$ python -q
>>> import numpy as np
>>> from numpy import linalg as LA
>>> np.set_printoptions(precision=2, suppress=True, linewidth=200, floatmode="fixed")
>>> W0 = np.load("out1.npy")
>>> W0
array([[ 4,  0,  0],
       [ 0,  4, -4],
       [ 0, -1,  3]])
>>> # splits into 2 blocks
>>> proj = np.triu(np.array([[2, 0, 6], [6, 3, 9], [3, 5, 5]]), 1) + np.eye(3)
>>> B = proj @ W0 @ LA.inv(proj)
>>> np.poly(B)
array([  1.00, -11.00,  36.00, -32.00])
>>> LA.matrix_rank(B)
np.int64(3)
>>> np.trace(B), np.trace(W0)
(np.float64(11.0), np.int64(11))
>>> Q = W0.astype(float).copy()
>>> for j in range(3):
...     Q[:, j] -= Q[:, :j] @ (Q[:, :j].T @ Q[:, j])
...     Q[:, j] /= LA.norm(Q[:, j])
... 
>>> np.round(Q.T @ W0, 2) + 0
array([[ 4.00,  0.00,  0.00],
       [ 0.00,  4.12, -4.61],
       [ 0.00,  0.00,  1.94]])
>>> np.round(Q.T @ Q, 2) + 0
array([[1.00, 0.00, 0.00],
       [0.00, 1.00, 0.00],
       [0.00, 0.00, 1.00]])
>>> Q
array([[ 1.00,  0.00,  0.00],
       [ 0.00,  0.97,  0.24],
       [ 0.00, -0.24,  0.97]])
>>> mat = np.array([[0, 0, 0, 0, 0, 0],
...     [0, 0, 0, 0, 0, 0],
...     [2, 1, 0, 0, 0, 0],
...     [0, 0, 0, 0, 0, 0],
...     [0, 0, 0, 0, 0, 0],
...     [0, 0, 2, 1, 0, 0],
...     [0, 0, 0, 0, 0, 0],
...     [0, 0, 0, 0, 0, 0],
...     [0, 0, 0, 0, 2, 1]])
>>> W1 = np.array([[-1, 0, 1, 0, -1, -1],
...     [0, -2, 0, 2, -1, 2],
...     [-1, 0, -2, -1, -2, 1],
...     [-1, 2, 1, -1, -1, 0],
...     [2, 0, 0, 0, 0, 0],
...     [-2, 2, 2, -2, -1, 1]])
>>> b = np.array([-6, -7, 2, -3, 5, -8])
>>> H = np.maximum(mat @ W1 + b, 0)
>>> (H > 0).mean(axis=0)
array([0.00, 0.00, 0.89, 0.00, 0.89, 0.00])
>>> H
array([[0, 0, 2, 0, 5, 0],
       [0, 0, 2, 0, 5, 0],
       [0, 0, 4, 0, 2, 0],
       [0, 0, 2, 0, 5, 0],
       [0, 0, 2, 0, 5, 0],
       [0, 0, 0, 0, 0, 0],
       [0, 0, 2, 0, 5, 0],
       [0, 0, 2, 0, 5, 0],
       [0, 0, 4, 0, 4, 0]])
>>> C = np.array([[-2, 0], [1, -5], [5, 2], [4, -2], [-1, 3], [-2, -3]])
>>> W1 @ C
array([[ 10,   2],
       [  3,  -3],
       [-12, -11],
       [  6,  -9],
       [ -4,   0],
       [  7,  -8]])
>>> (H @ C).round(6).argmax(axis=1)
array([1, 1, 0, 1, 1, 0, 1, 1, 1])
